>>> import numpy as np
>>> np.set_printoptions(precision=3, suppress=True, linewidth=120)
>>> arr = np.load("m.npy")
>>> arr
array([[-4,  4, -6],
       [-2,  2, -3],
       [-2,  2, -3],
       [-6,  6, -9],
       [-4,  4, -6]])
>>> # rank 1
>>> W1 = np.array([[3, 4], [1, 1], [-4, 5]])
>>> b = np.array([0, 1])
>>> act = np.maximum(arr @ W1 + b, 0)
>>> (act > 0).mean(axis=0)
array([1., 0.])
>>> act
array([[16,  0],
       [ 8,  0],
       [ 8,  0],
       [24,  0],
       [16,  0]])
>>> basis = np.array([[0, 1], [3, 0]])
>>> print((act @ basis).round(6).argmax(axis=1))
[1 1 1 1 1]
>>> W1 @ basis
array([[12,  3],
       [ 3,  1],
       [15, -4]])
>>> print(act @ basis)
[[ 0 16]
 [ 0  8]
 [ 0  8]
 [ 0 24]
 [ 0 16]]
>>> print(np.linalg.cond(arr) > 100)
True
>>> np.round(np.linalg.norm(arr, 2) / np.linalg.norm(arr), 3)
np.float64(1.0)
>>> np.linalg.lstsq(arr[:-1].T, arr[-1])[2]
np.int32(1)
>>> arr @ np.linalg.pinv(arr) @ arr
array([[-4.,  4., -6.],
       [-2.,  2., -3.],
       [-2.,  2., -3.],
       [-6.,  6., -9.],
       [-4.,  4., -6.]])
>>> print(round(float(np.trace(np.linalg.pinv(arr) @ arr)), 3))
1.0
>>> Uu, sigma, VT = np.linalg.svd(arr)
>>> sigma.round(3) + 0
array([17.972,  0.   ,  0.   ])
>>> np.argmax(sigma[:-1] / (sigma[1:] + 1e-6)) + 1
np.int64(1)
>>> Y = Uu[:, :1] @ np.diag(sigma[:1]) @ VT[:1]
>>> round(float(np.linalg.norm(arr - Y) / np.linalg.norm(arr)), 3)
0.0
>>> round(np.abs(arr - Y).max(), 3)
np.float64(0.0)
>>> np.linalg.matrix_rank(Y)
np.int64(1)
>>> np.linalg.matrix_rank(arr, rtol=0.05)
np.int64(1)
>>> basis = np.array([[9, -3, -9, -8], [0, -1, 2, -2], [-8, 0, 2, 5], [-9, 5, 1, 5]])
>>> rng = np.random.default_rng(50425)
>>> X = (rng.random((15, 4)) < 0.25) @ basis
>>> X
array([[  0,   0,   0,   0],
       [-17,   5,   3,  10],
       [-17,   5,   3,  10],
       [-17,   5,   3,  10],
       [  0,  -1,   2,  -2],
       [-17,   4,   5,   8],
       [  0,   0,   0,   0],
       [ -8,   0,   2,   5],
       [  9,  -3,  -9,  -8],
       [  0,   0,   0,   0],
       [  0,   0,   0,   0],
       [  0,   0,   0,   0],
       [  0,   0,   0,   0],
       [  9,  -3,  -9,  -8],
       [  0,   2,  -8,  -3]])
>>> # rows 1 and 2 are equal
>>> Xc = (X - X.mean(axis=0)) / X.std(axis=0)
>>> Xc.std(axis=0)
array([1., 1., 1., 1.])
>>> b = np.linalg.lstsq(np.delete(Xc, 3, axis=1), Xc[:, 3])[0]
>>> b
array([-0.715,  0.1  ,  0.219])
>>> np.abs(b).argmax()
np.int64(0)
>>> Xc = X - X.mean(axis=0)
>>> V = np.linalg.svd(Xc)[2][:1]
>>> Y = Xc - Xc @ V.T @ V
>>> Y.std(axis=0)
array([0.96 , 0.956, 2.349, 0.644])
>>> np.cov(Xc @ V.T, rowvar=False)
array(137.256)
>>> z = X[:, 2] > np.median(X[:, 2])
>>> f = X[z].mean(axis=0) - X[~z].mean(axis=0)
>>> np.argsort(-np.abs(f).round(6), kind="stable")
array([0, 3, 2, 1])
>>> f
array([-14.667,   3.444,   5.889,   8.944])
>>> F = np.load("a.npy")
>>> print(F)
[[ 50  25  38 -57 -68]
 [ 25  25   2 -28 -47]
 [ 38   2  52 -44 -34]
 [-57 -28 -44  65  77]
 [-68 -47 -34  77 106]]
>>> # symmetric
>>> Uu, sigma, VT = np.linalg.svd(F)
>>> sigma.round(3) + 0
array([251.,  47.,   0.,   0.,   0.])
>>> np.argmax(sigma[:-1] / (sigma[1:] + 1e-6)) + 1
np.int64(2)
>>> Y = Uu[:, :2] @ np.diag(sigma[:2]) @ VT[:2]
>>> np.linalg.matrix_rank(F, rtol=0.05)
np.int64(2)
>>> np.linalg.matrix_rank(Y)
np.int64(2)
>>> Y
array([[ 50.,  25.,  38., -57., -68.],
       [ 25.,  25.,   2., -28., -47.],
       [ 38.,   2.,  52., -44., -34.],
       [-57., -28., -44.,  65.,  77.],
       [-68., -47., -34.,  77., 106.]])
>>> print(round(float(np.linalg.norm(F - Y) / np.linalg.norm(F)), 3))
0.0
>>> Uu, sigma, VT = np.linalg.svd(F)
>>> V = VT[:(sigma > 1e-8).sum()]
>>> x0 = F[4] + -3 * F[2] + rng.integers(2) * np.eye(5)[0]
>>> x0
array([-182.,  -53., -190.,  209.,  208.])
>>> np.diag(V.T @ V)
array([0.208, 0.272, 0.699, 0.275, 0.545])
>>> np.round(np.linalg.norm(x0 - V.T @ V @ x0), 3)
np.float64(0.0)
>>> data = np.load("data.npy")
>>> data
array([[0, 1, 0],
       [1, 0, 1],
       [0, 1, 0]])
>>> np.all(np.linalg.eigvalsh(data) > 0)
np.False_
>>> np.round(np.linalg.eigvalsh(data).min(), 3)
np.float64(-1.414)
>>> [round(float(np.linalg.det(data[:i, :i])), 2) + 0 for i in range(1, 4)]
[0.0, -1.0, 0.0]
>>> Uu, sigma, VT = np.linalg.svd(data)
>>> print(sigma)
[1.414 1.414 0.   ]
>>> Y = Uu[:, :2] @ np.diag(sigma[:2]) @ VT[:2]
>>> Y
array([[0., 1., 0.],
       [1., 0., 1.],
       [0., 1., 0.]])
>>> round(float(np.linalg.norm(data - Y, 2)), 3), sigma[2]
(0.0, np.float64(0.0))
>>> vals, V = np.linalg.eigh(data)
>>> x0 = np.array([-4, 2, -3])
>>> round(x0 @ data @ x0 / (x0 @ x0), 3), np.round(vals[0], 3), round(vals[-1], 3)
(np.float64(-0.966), np.float64(-1.414), np.float64(1.414))
>>> V * np.maximum(vals, 0) @ V.T
array([[0.354, 0.5  , 0.354],
       [0.5  , 0.707, 0.5  ],
       [0.354, 0.5  , 0.354]])
>>> np.linalg.eigvalsh(data[1:, 1:])
array([-1.,  1.])
>>> M = np.loadtxt("dump.csv", delimiter=",")
>>> M
array([[ 0.017, -0.083,  0.083, -0.05 ],
       [-0.083,  0.417, -0.417,  0.25 ],
       [ 0.083, -0.417,  0.417, -0.25 ],
       [-0.05 ,  0.25 , -0.25 ,  0.15 ]])
>>> # a projection of rank 1
>>> vals, V = np.linalg.eigh(M)
>>> print(np.round(np.linalg.eigvalsh(M @ M), 3) + 0)
[0. 0. 0. 1.]
>>> np.linalg.eigvalsh(M + 2 * np.eye(4))
array([2., 2., 2., 3.])
>>> vals.round(3) + 0
array([0., 0., 0., 1.])
>>> print((vals > 1e-8).sum(), (vals < -1e-8).sum())
1 0
>>> round(vals.sum(), 3), np.trace(M)
(np.float64(1.0), np.float64(1.0))
>>> np.round(V.T @ M @ V, 3) + 0
array([[0., 0., 0., 0.],
       [0., 0., 0., 0.],
       [0., 0., 0., 0.],
       [0., 0., 0., 1.]])
>>> P = np.triu(np.array([[4, 2, 3, 5], [0, 6, 5, 8], [5, 1, 3, 1], [4, 5, 7, 1]]), 1) + np.eye(4)
>>> Y = P @ M @ np.linalg.inv(P)
>>> np.round(np.poly(Y), 3) + 0
array([ 1., -1.,  0.,  0.,  0.])
>>> P @ M - M @ P
array([[-0.167,  0.8  , -0.467,  1.   ],
       [ 0.017,  0.083, -1.75 , -2.55 ],
       [-0.05 ,  0.083,  1.583,  2.65 ],
       [ 0.   ,  0.1  , -1.1  , -1.5  ]])
>>> print(round(np.linalg.det(Y), 3))
-0.0
>>> z = rng.permutation(4)
>>> z
array([0, 2, 1, 3])
>>> Y = M[z][:, z]
>>> np.round(np.sort(np.abs(np.linalg.eigvals(Y))), 3) + 0
array([0., 0., 0., 1.])
>>> print(np.diag(Y))
[0.017 0.417 0.417 0.15 ]
>>> z = rng.permutation(3)
>>> z
array([0, 2, 1])
>>> Y = data[z][:, z]
>>> print(np.trace(Y))
0
>>> Y
array([[0, 0, 1],
       [0, 0, 1],
       [1, 1, 0]])
>>> np.diag(Y)
array([0, 0, 0])
>>> W0 = np.load("test14.npy")
>>> W0
array([[1.  , 0.5 , 0.25],
       [0.5 , 1.  , 0.5 ],
       [0.25, 0.5 , 1.  ]])
>>> # symmetric
>>> f = np.array([-1, 1, 2])
>>> Y = W0 + np.outer(f, np.eye(3)[0])
>>> print(Y)
[[0.   0.5  0.25]
 [1.5  1.   0.5 ]
 [2.25 0.5  1.  ]]
>>> round(float(np.linalg.det(Y) / np.linalg.det(W0)), 3), round(1 + np.linalg.solve(W0, f)[0], 3)
(-1.0, np.float64(-1.0))
>>> q = Y.astype(float).copy()
>>> for j in range(3):
...     q[:, j] -= q[:, :j] @ (q[:, :j].T @ q[:, j])
...     q[:, j] /= np.linalg.norm(q[:, j])
... 
>>> np.round(q.T @ q, 3) + 0
array([[1., 0., 0.],
       [0., 1., 0.],
       [0., 0., 1.]])
>>> m1 = np.loadtxt("arr.csv", delimiter=",")
>>> m1
array([[ 1.41, -3.28,  2.38,  1.17, -0.74],
       [-2.13,  1.36, -2.06, -1.73,  1.38],
       [-0.21,  0.08, -0.18, -0.17,  0.14]])
>>> # looks like rank 2
>>> np.allclose(m1[:-1].T @ np.linalg.lstsq(m1[:-1].T, m1[-1])[0], m1[-1])
True
>>> np.linalg.lstsq(m1[:-1].T, m1[-1])[2]
np.int32(2)
>>> feats = np.load("x.npy")
>>> feats
array([[-1.108,  0.869,  0.215,  1.901,  3.218],
       [-0.739, -2.344,  1.317, -2.333,  1.668],
       [-2.34 , -1.313, -2.942,  0.153, -0.345],
       [-2.956,  1.193,  1.973, -0.141, -1.389],
       [-0.123,  2.57 , -1.291, -2.627,  0.902]])
>>> np.linalg.norm(feats, axis=0)
array([4., 4., 4., 4., 4.])
>>> print(np.sort(np.abs(np.linalg.eigvals(feats))))
[4. 4. 4. 4. 4.]
>>> np.allclose(feats @ feats.T, feats.T @ feats)
True
>>> (feats + feats.T) / 2
array([[-1.108,  0.065, -1.062, -0.527,  1.548],
       [ 0.065, -2.344,  0.002, -0.57 ,  2.119],
       [-1.062,  0.002, -2.942,  1.063, -0.818],
       [-0.527, -0.57 ,  1.063, -0.141, -2.008],
       [ 1.548,  2.119, -0.818, -2.008,  0.902]])
>>> np.round(np.abs(np.linalg.eigvals(feats)).max(), 3)
np.float64(4.0)
>>> np.linalg.determinant(feats)
Traceback (most recent call last):
  File "<python-input-126>", line 1, in <module>
    np.linalg.determinant(feats)
    ^^^^^^^^^^^^^^^^^^^^^
AttributeError: module 'numpy.linalg' has no attribute 'determinant'
>>> (feats - feats.T) / 2
array([[ 0.   ,  0.804,  1.277,  2.428,  1.671],
       [-0.804,  0.   ,  1.315, -1.763, -0.451],
       [-1.277, -1.315,  0.   , -0.91 ,  0.473],
       [-2.428,  1.763,  0.91 ,  0.   ,  0.619],
       [-1.671,  0.451, -0.473, -0.619,  0.   ]])
>>> P = np.triu(np.array([[1, 1, -1, -4, 2],
...     [5, 2, -1, 2, 0],
...     [2, -2, -2, 4, -5],
...     [-2, -3, -3, -2, 3],
...     [-4, -2, 3, 5, -3]]), 1) + np.eye(5)
>>> Y = P @ feats @ np.linalg.inv(P)
>>> print(np.linalg.matrix_rank(Y))
5
>>> round(float(np.linalg.det(Y)), 3)
1024.0
>>> np.poly(Y)
array([    1.   ,     5.634,    10.756,   -43.025,  -360.577, -1024.   ])
>>> round(np.trace(Y), 3), np.round(np.trace(feats), 3)
(np.float64(-5.634), np.float64(-5.634))
>>> f, r1 = feats[2], feats[0]
>>> print(np.round(f @ f, 3))
16.0
>>> p = (f @ r1) / (f @ f) * f
>>> p.round(3) + 0
array([0., 0., 0., 0., 0.])
>>> np.linalg.matrix_rank(np.outer(f, r1))
np.int64(1)
>>> r1 - p
array([-1.108,  0.869,  0.215,  1.901,  3.218])
>>> z = rng.permutation(5)
>>> Y = feats[:, z] * rng.choice([-1, 1], 5)
>>> Y
array([[-0.215, -3.218,  0.869,  1.901, -1.108],
       [-1.317, -1.668, -2.344, -2.333, -0.739],
       [ 2.942,  0.345, -1.313,  0.153, -2.34 ],
       [-1.973,  1.389,  1.193, -0.141, -2.956],
       [ 1.291, -0.902,  2.57 , -2.627, -0.123]])
>>> Uu, _, VT = np.linalg.svd(feats.T @ Y)
>>> np.round(Uu @ VT, 3) + 0
array([[ 0.,  0.,  0.,  0.,  1.],
       [ 0.,  0.,  1.,  0.,  0.],
       [-1.,  0.,  0.,  0.,  0.],
       [ 0.,  0.,  0.,  1.,  0.],
       [ 0., -1.,  0.,  0.,  0.]])
